$ python3 -q
>>> import numpy as np
>>> from numpy import linalg as LA
>>> np.set_printoptions(precision=1, suppress=True, linewidth=200, sign=" ")
>>> K = np.load("out13.npy")
>>> print(K)
[[  3   3   3   3   3   3   3]
 [  3   6   6   6   6   6   6]
 [  3   6   9   9   9   9   9]
 [  3   6   9  12  12  12  12]
 [  3   6   9  12  15  15  15]
 [  3   6   9  12  15  18  18]
 [  3   6   9  12  15  18  21]]
>>> # symmetric, so the eigenvalues are real
>>> rng = np.random.default_rng(735)
>>> lab = rng.permutation(7)
>>> print(lab)
[ 0  2  1  5  6  4  3]
>>> M2 = K[lab][:, lab]
>>> print(np.sort(np.abs(LA.eigvals(M2))))
[  0.8   0.9   1.1   1.7   3.    7.9  68.6]
>>> print(np.diag(M2))
[  3   9   6  18  21  15  12]
>>> f = np.array([3, 1, 7, 0, 7, 6, 3])
>>> M2 = K + np.outer(f, np.eye(7)[3])
>>> print(LA.matrix_rank(M2 - K))
1
>>> M2 = np.array([[0, 3], [3, 1], [2, 0], [3, 0], [3, 0], [0, 2], [1, 1]])
>>> print(np.einsum("ik,kj->ij", K, M2))
[[  36   21]
 [  72   33]
 [  99   42]
 [ 120   51]
 [ 132   60]
 [ 135   69]
 [ 138   72]]
>>> print(K @ M2)
[[  36   21]
 [  72   33]
 [  99   42]
 [ 120   51]
 [ 132   60]
 [ 135   69]
 [ 138   72]]
>>> E = np.loadtxt("mat.csv", delimiter=",")
>>> print(E)
[[ 0.6  3.4 -0.8 -6.7  3.6 -5.6  3.7 -2.9 -1.2 -0.7 -1.3 -0.5 -7.6  2.4  1. ]
 [ 1.9  1.8 -0.6 -4.1 -1.1 -2.1 -2.3 -2.6  1.5 -0.7 -2.2  1.3 -5.4  4.3  0.2]
 [-5.  -1.8  1.5 -4.5 -1.4  4.3 -1.3  1.7  1.3  2.9 -1.6 -1.5  0.2  2.7 -3.4]
 [-0.7 -1.4  2.4 -3.2  6.3  1.6  2.4 -1.7  1.3 -1.2 -1.7  1.6 -2.1  3.3  0.7]
 [-3.4  2.2 -4.7 -7.2  1.6  4.1  4.4  5.7  0.7 -2.9 -2.5 -6.3  1.2  1.  -1.8]
 [ 3.9  3.3 -3.2 -2.6 -1.2  1.   0.3  2.1  3.3  2.5 -0.6 -0.9 -1.6 -0.4 -0.4]
 [-0.6 -5.1 -0.3  1.  -1.6  1.4 -2.2  0.7 -4.2 -1.2 -2.3 -2.7  2.8 -5.2  1.3]
 [-5.1 -5.4 -0.2 -7.   0.1 -0.6  3.7 -2.2 -0.9 -0.7 -2.1  2.9 -6.1 -1.7  0.7]
 [-2.3 -2.1 -0.5 -3.1 -2.1 -1.6  1.8  1.4  3.7  3.4 -1.3  2.4  2.   3.9  1.9]
 [ 1.6  3.7  0.7  2.3 -0.4 -4.9 -3.  -0.1 -4.1 -2.4  2.7 -6.7 -5.2 -0.2  0.4]
 [ 2.4  4.1  5.   1.8  2.   5.5 -4.4  0.2  2.9 -3.2  4.6  4.7  1.3 -3.5 -0.5]
 [-1.5  0.7 -3.8 -4.  -3.9 -3.9  4.4 -4.5  1.4  1.1 -1.  -0.4  1.   4.3  1. ]
 [-1.4  0.6 -1.2 -1.3 -1.7 -8.5 -2.4 -4.8 -0.8 -3.5 -3.9  3.3 -1.3  3.9  1.5]
 [-4.6  2.1  3.2 -0.5  5.1  4.3 -2.7  2.8 -2.6 -1.3  2.  -1.6  4.3  2.5 -1.7]
 [-1.2 -3.7  3.3 -6.6 -3.8 -5.4  1.5  2.   2.  -0.9 -2.3 -0.4 -1.3 -1.2  4.1]
 [-2.   2.6 -0.5 -2.6  4.  -4.  -1.2 -2.5 -3.6 -4.8  0.4 -3.8 -2.2 -4.2  5. ]
 [-0.1 -5.3  6.1 -4.   0.3  9.1 -5.3  1.3  0.7 -6.8  1.4  3.6 -3.  -7.7  3.5]
 [ 7.  -0.8 -1.8 -0.3 -3.3 -0.4 -3.9  5.1  1.4 -2.2 -0.7  0.8  4.3  0.1  2.8]
 [-1.   2.5 -4.7  3.5 -0.3 -4.3  1.8  0.2 -4.9 -1.5 -2.1 -2.8  1.7 -0.3 -0.5]
 [ 4.3  2.7  4.7 -2.3  5.5  6.4 -4.3  1.2  1.7 -0.2  0.4  0.2  0.5  0.1 -0.1]
 [ 0.1  2.8 -3.3 -0.2  2.9 -3.1  0.1  0.5 -2.1 -4.6 -0.6 -5.9 -2.1 -0.7  1.2]
 [ 2.6  2.3  0.1  4.1  5.1 -2.4 -2.1  0.4 -1.6 -1.3 -1.2  1.3 -4.6  2.  -0.5]
 [-2.6  2.7 -2.1 -2.2  1.  -7.2 -1.6  0.  -4.  -4.4 -4.8  0.9  0.5 -0.1  2. ]
 [-1.4 -1.7 -0.4  6.1 -2.5 -1.6 -1.9  0.   0.   2.6  1.  -3.8 -0.2  1.9 -2.5]
 [-0.4  1.1  0.5  1.2  2.   8.9 -3.8  1.5  2.2  3.3  6.   0.9 -1.  -7.2 -0.3]
 [-2.4 -5.2  4.2  0.9 -2.6  0.4 -0.8  0.2 -0.7 -3.2 -2.5  1.5  2.6 -2.3  1. ]
 [ 4.3 -5.1  0.   6.1 -4.8  3.7  0.2  1.6  1.3  5.2 -1.6 -2.1  5.7 -0.1 -0.3]
 [ 4.1 -2.7  1.7  3.8 -4.2  0.8 -0.8 -1.   1.4  3.8 -2.   5.4  1.4  0.5  1.6]
 [ 1.  -3.8 -5.1  1.7 -3.  -2.2  2.  -3.4 -4.8  4.   0.3 -6.8  9.8  1.6 -0.6]
 [ 3.4 -1.  -3.6  3.8 -1.   1.4  2.3 -1.8  0.7  5.2 -2.8  1.5  2.8  6.  -0.3]
 [ 2.2  1.   2.1 -2.3 -0.1  3.2 -2.7 -1.9  0.8 -2.  -2.1  5.2  1.5 -0.3  4.6]
 [-5.7 -7.4  6.6 -4.9  3.   9.6 -2.3  4.8  0.7  3.6  0.  -4.  -2.6 -0.7  2.4]
 [-0.2  0.5  3.4 -1.8  1.8 -0.2 -5.9  1.3 -1.5 -4.4 -2.2  2.1  1.2  3.2  1.6]
 [-2.4 -2.  -1.5  0.9 -3.3 -0.1  1.4 -0.6 -6.4  0.3 -2.6 -3.7  2.8 -1.9  2.5]
 [-2.4  2.5 -3.8 -2.3  0.7  3.   4.5  4.1 -1.7  3.9  0.2 -1.3  3.9  1.3 -0.9]
 [ 5.   0.3  1.3  5.9 -6.2 -0.9 -2.  -0.4  0.1 -0.3 -1.4  0.3  1.6  0.4 -0.7]
 [ 1.3 -2.9 -1.4  7.3 -4.4  1.1 -1.1  5.1  2.2  2.5  0.8  0.2  4.   1.3 -0.6]
 [ 4.6 -3.6  3.  -1.9  0.5  0.7  0.  -1.9  2.3 -2.   1.4  2.2 -5.7 -2.7  1. ]
 [-4.8 -2.3 -1.7 -1.5 -6.3  1.  -0.4  1.1  0.2 -1.5 -5.1  2.6  1.1  5.1 -4.2]]
>>> vec = np.array([-1, 0, -2, 1, 0, 0, -1, 0, 0, -1, 1, 0, -2, -2, -2])
>>> rhs = E @ vec
>>> coef, lr = np.zeros(15), 1 / LA.norm(E, 2) ** 2
>>> for i in range(25):
...     coef -= lr * E.T @ (E @ coef - rhs)
...     if i % 5 == 0: print(i, round(LA.norm(E @ coef - rhs), 1))
... 
0 49.5
5 21.4
10 12.5
15 8.5
20 6.4
>>> print(round(LA.cond(E), 1))
6.7
>>> print(coef.round(1) + 0)
[-1.   0.3 -1.6  1.1 -0.2  0.1 -0.6  0.  -0.1 -1.   1.  -0.1 -2.  -1.9 -1.7]
>>> d = LA.norm(E[:, None] - E[None], axis=-1)
>>> print(d.mean(axis=1).argmax())
16
>>> print(np.unravel_index(d.round(6).argmax(), d.shape))
(np.int64(16), np.int64(28))
>>> print(d.shape)
(39, 39)
>>> M2 = np.array([[2, 2, 0],
...     [0, 0, 0],
...     [2, 2, 1],
...     [2, 2, 0],
...     [2, 0, 1],
...     [1, 2, 2],
...     [1, 1, 0],
...     [0, 0, 2],
...     [1, 2, 2],
...     [1, 2, 0],
...     [2, 2, 0],
...     [1, 0, 1],
...     [0, 0, 2],
...     [0, 1, 1],
...     [0, 2, 0]])
>>> print(LA.matrix_rank(E @ M2))
3
>>> print(np.einsum("ij->j", E))
[ -0.9 -20.4   4.6 -26.7 -13.7  12.5 -23.9  12.7 -11.3 -13.6 -33.3 -10.3   6.2  11.4  22.7]
>>> lab = rng.integers(0, 3, 9)
>>> X = np.triu((lab[:, None] == lab) & (rng.random((9, 9)) < 0.8), 1).astype(int)
>>> X += X.T
>>> print(X)
[[ 0  1  0  1  1  0  0  0  0]
 [ 1  0  0  1  0  0  0  0  0]
 [ 0  0  0  0  0  0  1  0  0]
 [ 1  1  0  0  1  1  0  0  0]
 [ 1  0  0  1  0  0  0  0  0]
 [ 0  0  0  1  0  0  0  0  0]
 [ 0  0  1  0  0  0  0  0  0]
 [ 0  0  0  0  0  0  0  0  1]
 [ 0  0  0  0  0  0  0  1  0]]
>>> # symmetric
>>> left, sv, Vt = LA.svd(X)
>>> print(sv.round(1) + 0)
[ 2.7  1.7  1.3  1.   1.   1.   1.   0.3  0. ]
>>> M2 = left[:, :8] @ np.diag(sv[:8]) @ Vt[:8]
>>> print(LA.matrix_rank(M2))
8
>>> print(round(float(LA.norm(X - M2, 2)), 1), np.round(sv[8], 1))
0.0 0.0
>>> ev, evecs = LA.eigh(X)
>>> vec = np.array([2, 2, 1, -2, 1, -1, -2, -1, 2])
>>> print(vec @ X @ vec / (vec @ vec), round(ev[0], 1), round(ev[-1], 1))
-0.5 -1.7 2.7
>>> print(np.round(evecs * np.maximum(ev, 0) @ evecs.T, 1) + 0)
[[ 0.8  0.6  0.   0.8  0.6  0.2  0.   0.   0. ]
 [ 0.6  0.5  0.   0.6  0.5  0.2  0.   0.   0. ]
 [ 0.   0.   0.5  0.   0.   0.   0.5  0.   0. ]
 [ 0.8  0.6  0.   0.9  0.6  0.4  0.   0.   0. ]
 [ 0.6  0.5  0.   0.6  0.5  0.2  0.   0.   0. ]
 [ 0.2  0.2  0.   0.4  0.2  0.4  0.   0.   0. ]
 [ 0.   0.   0.5  0.   0.   0.   0.5  0.   0. ]
 [ 0.   0.   0.   0.   0.   0.   0.   0.5  0.5]
 [ 0.   0.   0.   0.   0.   0.   0.   0.5  0.5]]
>>> arr = np.loadtxt("case17.csv", delimiter=",")
>>> print(arr)
[[ 0.2 -0.6  0.5 -0.3 -0.4 -1.3  0.3 -2.  -0.2 -0.6 -0.1 -0.1]
 [ 0.4 -0.2 -0.2  1.6 -0.4  1.7  2.   0.9 -1.3  0.4 -2.2  1.4]
 [ 0.1 -0.3 -1.2  1.8  0.   2.5  0.5  0.7 -1.1  1.  -1.9  0.8]
 [ 0.4  0.7 -0.7  0.2  1.  -0.2 -1.6 -1.6  0.3  2.2  0.3 -0.1]
 [ 1.2 -3.5  0.3  0.3  0.9  0.8  1.3  0.9 -1.2 -0.3 -2.4 -1.8]
 [ 0.9 -1.3 -0.8  0.3  1.7 -0.2  0.1  0.5  0.6  1.9  0.9  2. ]
 [-0.7  0.4 -0.9 -0.5 -0.3 -0.9  0.4 -0.5  0.9 -1.4  0.8 -0.3]
 [-0.8  1.3 -1.  -0.3 -0.7 -0.6 -1.5  2.1 -0.2 -0.4  1.2 -1.6]
 [-2.6 -0.8 -1.1  0.2 -1.6  0.8 -0.4 -0.1 -0.4 -0.6  2.4 -0.1]
 [ 0.1  1.3  0.2  1.8  0.   0.3 -0.7 -0.8 -1.5  1.9  1.6  0.5]
 [-0.5  1.3  0.3 -0.4  0.6 -3.3  0.3  0.5  1.2 -2.  -0.8 -0.3]]
>>> def softmax(z):
...     e = np.exp(z - z.max(axis=-1, keepdims=True))
...     return e / e.sum(axis=-1, keepdims=True)
... 
>>> print(np.round(softmax(10 * arr[5]), 1) + 0)
[ 0.   0.   0.   0.   0.   0.   0.   0.   0.   0.3  0.   0.7]
>>> att = arr @ arr.T / np.sqrt(12)
>>> print(softmax(att).round(6).argmax(axis=1))
[  0   1   2   3   4   5  10   7   8   9  10]
>>> print(np.round(softmax(att + np.triu(np.full(att.shape, -np.inf), 1)), 1) + 0)
[[ 1.   0.   0.   0.   0.   0.   0.   0.   0.   0.   0. ]
 [ 0.   1.   0.   0.   0.   0.   0.   0.   0.   0.   0. ]
 [ 0.   0.4  0.6  0.   0.   0.   0.   0.   0.   0.   0. ]
 [ 0.   0.   0.   0.9  0.   0.   0.   0.   0.   0.   0. ]
 [ 0.   0.   0.   0.   1.   0.   0.   0.   0.   0.   0. ]
 [ 0.   0.   0.   0.1  0.   0.9  0.   0.   0.   0.   0. ]
 [ 0.2  0.   0.   0.1  0.   0.   0.7  0.   0.   0.   0. ]
 [ 0.   0.   0.   0.   0.   0.   0.   0.9  0.   0.   0. ]
 [ 0.   0.   0.   0.   0.   0.   0.   0.   0.9  0.   0. ]
 [ 0.   0.   0.   0.1  0.   0.   0.   0.   0.   0.8  0. ]
 [ 0.   0.   0.   0.   0.   0.   0.   0.   0.   0.   1. ]]
>>> print(np.round(softmax(att)[5] @ arr, 1) + 0)
[ 0.8 -1.1 -0.7  0.4  1.5 -0.1  0.   0.4  0.4  1.8  0.7  1.7]
